$ ipython --no-banner

In [1]: import numpy as np

In [2]: np.set_printoptions(precision=3, suppress=True, linewidth=160)

In [3]: rd = lambda a: np.round(a, 3) + 0

In [4]: J = np.loadtxt("out2.csv", delimiter=",")

In [5]: J
Out[5]: 
array([[ -0.1  ,  -1.014,  -0.7  ,  -0.5  ,  -0.2  ,   0.8  ],
       [  1.6  ,   4.432,   0.2  ,  -1.9  ,   0.9  ,  -0.1  ],
       [ -0.4  ,   9.411,  -0.5  ,  -0.4  ,   1.9  ,   0.3  ],
       [ -1.   ,   2.955,   0.8  ,  -1.6  ,   0.6  ,  -1.4  ],
       [ -1.7  ,  -0.978,   1.3  ,  -1.5  ,  -0.2  ,  -0.7  ],
       [ -0.3  ,   4.658,   0.5  ,  -2.1  ,   0.9  ,   0.4  ],
       [  0.5  ,  -0.354,  -0.3  ,  -0.4  ,  -0.1  ,  -0.6  ],
       [  1.   ,  -6.467,   1.1  ,   0.7  ,  -1.3  ,  -0.1  ],
       [  0.8  ,   1.59 ,  -0.5  ,   0.8  ,   0.3  ,  -0.3  ],
       [ -0.2  ,   3.016,   0.7  ,  -0.7  ,   0.6  ,  -0.6  ],
       [  1.6  ,   0.456,   0.   ,  -1.9  ,   0.1  ,  -1.1  ],
       [ -0.2  ,  -5.913,   0.   ,   0.1  ,  -1.2  ,   0.1  ],
       [ -1.   ,   1.459,  -0.6  ,   1.3  ,   0.3  ,   1.   ],
       [  1.   ,  -8.002,   0.6  ,   2.5  ,  -1.6  ,  -0.3  ],
       [ -0.1  ,   1.904,  -2.   ,  -1.2  ,   0.4  ,  -0.6  ],
       [ -2.   ,  -6.455,   0.   ,   0.1  ,  -1.3  ,   2.3  ],
       [ -0.3  , -13.527,   0.1  ,  -1.6  ,  -2.7  ,  -1.2  ],
       [  1.6  ,   5.497,   0.8  ,   1.   ,   1.1  ,   0.5  ],
       [  0.7  ,  -6.565,   0.5  ,   2.7  ,  -1.3  ,  -0.2  ],
       [  2.1  ,   4.01 ,   1.3  ,  -0.1  ,   0.8  ,  -1.7  ],
       [  1.   ,   2.358,   0.4  ,   0.5  ,   0.5  ,   0.2  ],
       [ -0.5  ,   6.932,  -0.5  ,   1.2  ,   1.4  ,  -1.2  ],
       [  0.9  ,  -3.059,  -0.4  ,  -0.2  ,  -0.6  ,   0.5  ],
       [  0.8  ,   5.631,   0.2  ,  -0.1  ,   1.1  ,  -0.1  ],
       [ -1.3  ,  -0.02 ,   1.1  ,   0.6  ,   0.   ,   2.2  ],
       [  0.   ,  -0.098,   0.7  ,   1.2  ,   0.   ,  -0.3  ],
       [  1.1  ,  11.097,  -0.8  ,   0.5  ,   2.2  ,   0.5  ],
       [  1.8  ,   5.047,  -0.1  ,   0.7  ,   1.   ,   0.1  ],
       [ -1.   ,   1.478,  -1.2  ,  -1.9  ,   0.3  ,   0.2  ],
       [  0.1  ,  -5.921,  -2.1  ,   0.   ,  -1.2  ,  -0.7  ]])

In [6]: # column 1 dominates

In [7]: Ac = (J - J.mean(axis=0)) / J.std(axis=0)

In [8]: np.argwhere(np.abs(Ac) > 2)
Out[8]: 
array([[13,  3],
       [14,  2],
       [15,  0],
       [15,  5],
       [16,  1],
       [16,  4],
       [18,  3],
       [24,  5],
       [29,  2]])

In [9]: c = np.linalg.lstsq(np.delete(Ac, 0, axis=1), Ac[:, 0])[0]

In [10]: rd(c)
Out[10]: array([ 7.081,  0.051,  0.33 , -6.839, -0.41 ])

In [11]: np.abs(c).argmax()
Out[11]: np.int64(0)

In [12]: rd(1 - np.var(Ac[:, 0] - np.delete(Ac, 0, axis=1) @ c))
Out[12]: np.float64(0.259)
